% ipython --no-banner

In [1]: import numpy as np

In [2]: from numpy import linalg as LA

In [3]: np.set_printoptions(suppress=True, linewidth=120)

In [4]: rd = lambda a: np.round(a, 2) + 0

In [5]: K = np.load("x.npy")

In [6]: K
Out[6]: 
array([[3, 2, 2],
       [0, 2, 2],
       [0, 3, 0],
       [0, 1, 2]])

In [7]: out = K / LA.norm(K, axis=1, keepdims=True)

In [8]: gram = out @ out.T

In [9]: print((np.abs(gram) > 0.9).astype(int))
[[1 0 0 0]
 [0 1 0 1]
 [0 0 1 0]
 [0 1 0 1]]

In [10]: print(rd(LA.norm(out, axis=1)))
[1. 1. 1. 1.]

In [11]: rd(gram[1])
Out[11]: array([0.69, 1.  , 0.71, 0.95])

In [12]: rd(gram)
Out[12]: 
array([[1.  , 0.69, 0.49, 0.65],
       [0.69, 1.  , 0.71, 0.95],
       [0.49, 0.71, 1.  , 0.45],
       [0.65, 0.95, 0.45, 1.  ]])

In [13]: rd(np.degrees(np.arccos(np.clip(gram[1, 3], -1, 1))))
Out[13]: np.float64(18.43)

In [14]: u, r1 = K[1], K[3]

In [15]: u @ r1
Out[15]: np.int64(6)

In [16]: p = (u @ r1) / (u @ u) * u

In [17]: rd(LA.norm(u + r1) ** 2 + LA.norm(u - r1) ** 2)
Out[17]: np.float64(26.0)

In [18]: np.outer(u, r1)
Out[18]: 
array([[0, 0, 0],
       [0, 2, 4],
       [0, 2, 4]])

In [19]: LA.matrix_rank(np.outer(u, r1))
Out[19]: np.int64(1)

In [20]: (r1 - p) @ u
Out[20]: np.float64(0.0)

In [21]: out = np.c_[K[:, :2] @ np.array([[3, 3], [3, 1]]), np.array([0, 3, -3, 3])]

In [22]: out
Out[22]: 
array([[15, 11,  0],
       [ 6,  2,  3],
       [ 9,  3, -3],
       [ 3,  1,  3]])

In [23]: rd(LA.norm(out - K @ LA.lstsq(K, out)[0], axis=0))
Out[23]: array([0.  , 0.  , 0.69])

In [24]: LA.matrix_rank(out)
Out[24]: np.int64(3)

In [25]: vec = np.array([1, 2, -2])

In [26]: y = out @ vec

In [27]: print(rd(LA.lstsq(out, y)[0]))
[ 1.  2. -2.]

In [28]: print(rd(LA.solve(out.T @ out, out.T @ y)))
[ 1.  2. -2.]

In [29]: rng = np.random.default_rng(20652)

In [30]: y = y + 0.3 * rng.normal(size=4)

In [31]: print(rd(y))
[37.48  2.89 21.34 -1.74]

In [32]: coef, *_ = LA.lstsq(out, y)

In [33]: rd(out.T @ (y - out @ coef))
Out[33]: array([0., 0., 0.])

In [34]: [round(float(LA.norm(LA.solve(out.T @ out + lam * np.eye(3), out.T @ y))), 2) for lam in (0, 1, 10, 100)]
Out[34]: [3.26, 3.15, 2.57, 1.64]

In [35]: cent = np.array([[-3, 4, -5, -5], [5, 4, 4, -5], [4, -4, 2, 5]])

In [36]: m1 = np.repeat(cent, 10 // 3, axis=0)

In [37]: m1 = m1 + 0.1 * rng.normal(size=m1.shape)

In [38]: rd(m1)
Out[38]: 
array([[-3.13,  3.97, -5.  , -4.89],
       [-3.14,  3.95, -4.91, -4.84],
       [-3.1 ,  4.04, -5.08, -5.19],
       [ 5.11,  4.08,  4.  , -4.91],
       [ 4.96,  4.22,  4.02, -5.12],
       [ 4.92,  3.89,  4.06, -5.05],
       [ 3.99, -4.11,  2.04,  5.05],
       [ 3.99, -4.18,  1.86,  5.16],
       [ 4.02, -4.  ,  2.  ,  5.01]])

In [39]: gram = m1.T @ m1

In [40]: rd(LA.svd(m1, compute_uv=False) ** 2)
Out[40]: array([409.81, 240.32,  12.2 ,   0.05])

In [41]: (m1 @ m1.T).shape
Out[41]: (9, 9)

In [42]: print(LA.matrix_rank(gram))
4

In [43]: rd(np.trace(gram)), rd((m1 ** 2).sum())
Out[43]: (np.float64(662.38), np.float64(662.38))

In [44]: rd(gram)
Out[44]: 
array([[ 152.25,  -25.62,  130.79,   32.19],
       [ -25.62,  147.55,  -34.86, -183.11],
       [ 130.79,  -34.86,  135.22,   43.79],
       [  32.19, -183.11,   43.79,  227.37]])

In [45]: rd(np.abs(LA.svd(m1)[2][-1]))
Out[45]: array([0.  , 0.78, 0.01, 0.63])

In [46]: np.argsort(-LA.norm(m1, axis=0).round(6), kind="stable")[:3]
Out[46]: array([3, 0, 1])

In [47]: U, sig, vt = LA.svd(m1)

In [48]: np.argmax(sig[:-1] / (sig[1:] + 1e-6)) + 1
Out[48]: np.int64(3)

In [49]: out = U[:, :3] @ np.diag(sig[:3]) @ vt[:3]

In [50]: rd(LA.norm(m1 - out, 2)), rd(sig[3])
Out[50]: (np.float64(0.22), np.float64(0.22))

In [51]: Q, r_ = LA.qr(K)

In [52]: print(abs(r_[0, 0]), rd(LA.norm(K[:, 0])))
3.0 3.0

In [53]: rd(np.abs(np.diag(r_)))
Out[53]: array([3.  , 3.74, 2.33])

In [54]: w1 = np.array([[0, 3, 1, -1], [2, -3, 0, 0], [-3, -2, 0, -3], [-1, -1, -2, 3]])

In [55]: coef = np.array([3, 1, 2, 3])

In [56]: H = np.maximum(m1 @ w1 + coef, 0)

In [57]: rd((H > 0).mean(axis=0))
Out[57]: array([0.67, 0.67, 0.67, 0.67])

In [58]: (H > 0).astype(int)
Out[58]: 
array([[1, 0, 1, 1],
       [1, 0, 1, 1],
       [1, 0, 1, 1],
       [1, 1, 1, 0],
       [1, 1, 1, 0],
       [1, 1, 1, 0],
       [0, 1, 0, 1],
       [0, 1, 0, 1],
       [0, 1, 0, 1]])

In [59]: cent = np.array([[1, 2], [0, -2], [-2, -2], [1, 2]])

In [60]: w1 @ cent
Out[60]: 
array([[ -3, -10],
       [  2,  10],
       [ -6,  -8],
       [  6,  10]])

In [61]: mat = np.arange(10).reshape(2, 5) + -1

In [62]: mat
Out[62]: 
array([[-1,  0,  1,  2,  3],
       [ 4,  5,  6,  7,  8]])

In [63]: # row 1 dominates

In [64]: u = np.array([-3, -5])

In [65]: np.convolve(mat[1], u)
Out[65]: array([-12, -35, -43, -51, -59, -40])

In [66]: vec = np.array([2, 1, -2, -3, -2])

In [67]: h = np.maximum(mat @ vec, 0)

In [68]: np.maximum(mat @ (3 * vec), 0)
Out[68]: array([0, 0])

In [69]: h
Out[69]: array([0, 0])

In [70]: rd(np.tanh(mat @ vec))
Out[70]: array([-1., -1.])

In [71]: np.maximum(mat @ vec, 0) - np.maximum(-mat @ vec, 0)
Out[71]: array([-16, -36])

In [72]: mat.shape
Out[72]: (2, 5)

In [73]: mat - mat[0]
Out[73]: 
array([[0, 0, 0, 0, 0],
       [5, 5, 5, 5, 5]])

In [74]: mat.sum(axis=0)
Out[74]: array([ 3,  5,  7,  9, 11])

In [75]: mat.sum(axis=1)
Out[75]: array([ 5, 30])

In [76]: LA.matrix_rank(mat)
Out[76]: np.int64(2)

In [77]: np.abs(mat).max()
Out[77]: np.int64(8)
